% ipython --no-banner

In [1]: import numpy as np

In [2]: from numpy import linalg as LA

In [3]: np.set_printoptions(precision=3, suppress=True, linewidth=100)

In [4]: E = np.loadtxt("out10.csv", delimiter=",")

In [5]: E
Out[5]: 
array([[-1. ,  0.9,  0.5, -0.1, -0.3,  1.3, -0.4,  0.2, -0.3, -0.7,  0.3],
       [-0.7,  2.3,  0.8,  0.1,  0.3,  0. ,  0.5,  0.9,  0.6,  0.9, -0.4],
       [-0.4, -0.3,  1.2, -0.1, -2.1,  1. ,  0. , -0.2,  0.5,  0.4, -1.3],
       [ 1. ,  0.9,  0.7,  1.3,  1.8,  0.5, -1.3, -0.4, -0.3, -1.4, -0.5],
       [ 1.2,  0. , -0.6, -0.1,  0.5,  1.6,  0.6, -0.1,  0.1,  0.8, -1.2],
       [-1.3, -1.1,  0.3,  0.2,  1. , -0.7,  0.3,  1. ,  0.6,  0.4, -0.6],
       [-0.8, -1. , -1.1, -0.2,  0.5, -1.8, -0.9, -1.1,  0. , -0.1, -0.1],
       [-0.8, -1.6,  0.6,  0.7,  0.9, -1.6,  0.8, -0.6,  0. , -0.3,  1.4],
       [ 0.3,  1.3,  0.2,  1.1, -0.7,  0. , -0.8, -1.2, -1.6, -1.2,  1.8],
       [ 0.4, -1.5,  1.1, -2.2, -0.5, -0.5, -0.1, -0.4,  0.3,  1.3,  1.4],
       [ 1.6,  0. ,  1.1,  1.4,  0.2,  0.5, -2.3,  1.6, -1. ,  1. ,  1.3]])

In [6]: rng = np.random.default_rng(526)

In [7]: idx = rng.permutation(11)

In [8]: idx
Out[8]: array([ 0,  4,  2,  8,  9,  7,  5,  1, 10,  3,  6])

In [9]: B = E[idx][:, idx]

In [10]: np.trace(B)
Out[10]: np.float64(3.1)

In [11]: round(LA.det(B), 3), round(float(LA.det(E[idx])), 3)
Out[11]: (np.float64(3376.399), 3376.399)

In [12]: np.diag(B)
Out[12]: array([-1. ,  0.5,  1.2, -1.6,  1.3, -0.6, -0.7,  2.3,  1.3,  1.3, -0.9])
